% python3 -q
>>> import numpy as np
>>> import numpy.linalg as la
>>> np.set_printoptions(suppress=True, linewidth=200)
>>> mat = np.array([[5, 2, 8, 8],
...     [3, 0, 1, 1],
...     [2, 4, -4, -8],
...     [-1, -1, -5, -1],
...     [2, -7, 9, 1],
...     [0, -9, -6, 3]])
>>> mat[-1] = mat[0] + 5 * mat[1]
>>> mat
array([[ 5,  2,  8,  8],
       [ 3,  0,  1,  1],
       [ 2,  4, -4, -8],
       [-1, -1, -5, -1],
       [ 2, -7,  9,  1],
       [20,  2, 13, 13]])
>>> Uu, s, Vh = la.svd(mat, full_matrices=False)
>>> round(np.sqrt((s ** 2).sum()), 2), np.round(la.norm(mat), 2)
(np.float64(34.25), np.float64(34.25))
>>> np.round(np.cumsum(s ** 2) / np.sum(s ** 2), 2)
array([0.82, 0.94, 0.98, 1.  ])
>>> np.round(np.abs(Vh[0]), 2)
array([0.64, 0.01, 0.57, 0.52])
>>> P = mat @ la.solve(mat.T @ mat, mat.T)
>>> np.round(la.eigvalsh(P), 2) + 0
array([0., 0., 1., 1., 1., 1.])
>>> np.allclose(P @ P, P)
True
>>> np.round((np.eye(6) - P) @ mat, 2) + 0
array([[0., 0., 0., 0.],
       [0., 0., 0., 0.],
       [0., 0., 0., 0.],
       [0., 0., 0., 0.],
       [0., 0., 0., 0.],
       [0., 0., 0., 0.]])
>>> other = np.array([[-1, 3, -3], [-3, -3, 3], [3, 1, 2], [2, 3, 1]])
>>> mat @ other
array([[ 29,  41,  15],
       [  2,  13,  -6],
       [-42, -34, -10],
       [-13,  -8, -11],
       [ 48,  39,  -8],
       [ 39, 106, -15]])
>>> other @ mat
Traceback (most recent call last):
  File "<python-input-16>", line 1, in <module>
    other @ mat
    ~~~~~~^~~~~
ValueError: matmul: Input operand 1 has a mismatch in its core dimension 0, with gufunc signature (n?,k),(k,m?)->(n?,m?) (size 6 is different from 3)
>>> np.einsum("ik,kj->ij", mat, other)
array([[ 29,  41,  15],
       [  2,  13,  -6],
       [-42, -34, -10],
       [-13,  -8, -11],
       [ 48,  39,  -8],
       [ 39, 106, -15]])
>>> np.einsum("ik,kj->ji", mat, other)
array([[ 29,   2, -42, -13,  48,  39],
       [ 41,  13, -34,  -8,  39, 106],
       [ 15,  -6, -10, -11,  -8, -15]])
>>> np.einsum("ij->j", mat)
array([31,  0, 22, 14])
>>> arr = np.loadtxt("x.csv", delimiter=",")
>>> arr.round(2)
array([[ 0.32,  0.32, -0.19,  0.19, -0.06,  0.19],
       [ 0.32,  0.32, -0.19,  0.19, -0.06,  0.19],
       [-0.19, -0.19,  0.12, -0.12,  0.04, -0.12],
       [ 0.19,  0.19, -0.12,  0.12, -0.04,  0.12],
       [-0.06, -0.06,  0.04, -0.04,  0.01, -0.04],
       [ 0.19,  0.19, -0.12,  0.12, -0.04,  0.12]])
>>> # row 1 repeats row 0
>>> Uu, s, Vh = la.svd(arr)
>>> vecs = Vh[:(s > 1e-8).sum()]
>>> rng = np.random.default_rng(61)
>>> x0 = arr[0] + 2 * arr[2] + rng.integers(2) * np.eye(6)[3]
>>> x0.round(2)
array([-0.06, -0.06,  0.04, -0.04,  0.01, -0.04])
>>> round(float(la.norm(x0 - vecs.T @ vecs @ x0)), 2)
0.0
>>> np.round(np.diag(vecs.T @ vecs), 2)
array([0.32, 0.32, 0.12, 0.12, 0.01, 0.12])
>>> np.allclose(vecs.T @ vecs @ x0, x0)
True
>>> np.round(vecs.T @ vecs, 2)
array([[ 0.32,  0.32, -0.19,  0.19, -0.06,  0.19],
       [ 0.32,  0.32, -0.19,  0.19, -0.06,  0.19],
       [-0.19, -0.19,  0.12, -0.12,  0.04, -0.12],
       [ 0.19,  0.19, -0.12,  0.12, -0.04,  0.12],
       [-0.06, -0.06,  0.04, -0.04,  0.01, -0.04],
       [ 0.19,  0.19, -0.12,  0.12, -0.04,  0.12]])
>>> x0 = np.array([2, 0, 0, 2, 1, 0])
>>> np.round((x0 - arr @ x0) @ (arr @ x0), 2)
np.float64(-0.0)
>>> np.round(arr @ x0, 2)
array([ 0.96,  0.96, -0.58,  0.58, -0.19,  0.58])
>>> np.trace(arr)
np.float64(1.0)
>>> np.round(np.eye(6) - arr, 2)
array([[ 0.68, -0.32,  0.19, -0.19,  0.06, -0.19],
       [-0.32,  0.68,  0.19, -0.19,  0.06, -0.19],
       [ 0.19,  0.19,  0.88,  0.12, -0.04,  0.12],
       [-0.19, -0.19,  0.12,  0.88,  0.04, -0.12],
       [ 0.06,  0.06, -0.04,  0.04,  0.99,  0.04],
       [-0.19, -0.19,  0.12, -0.12,  0.04,  0.88]])
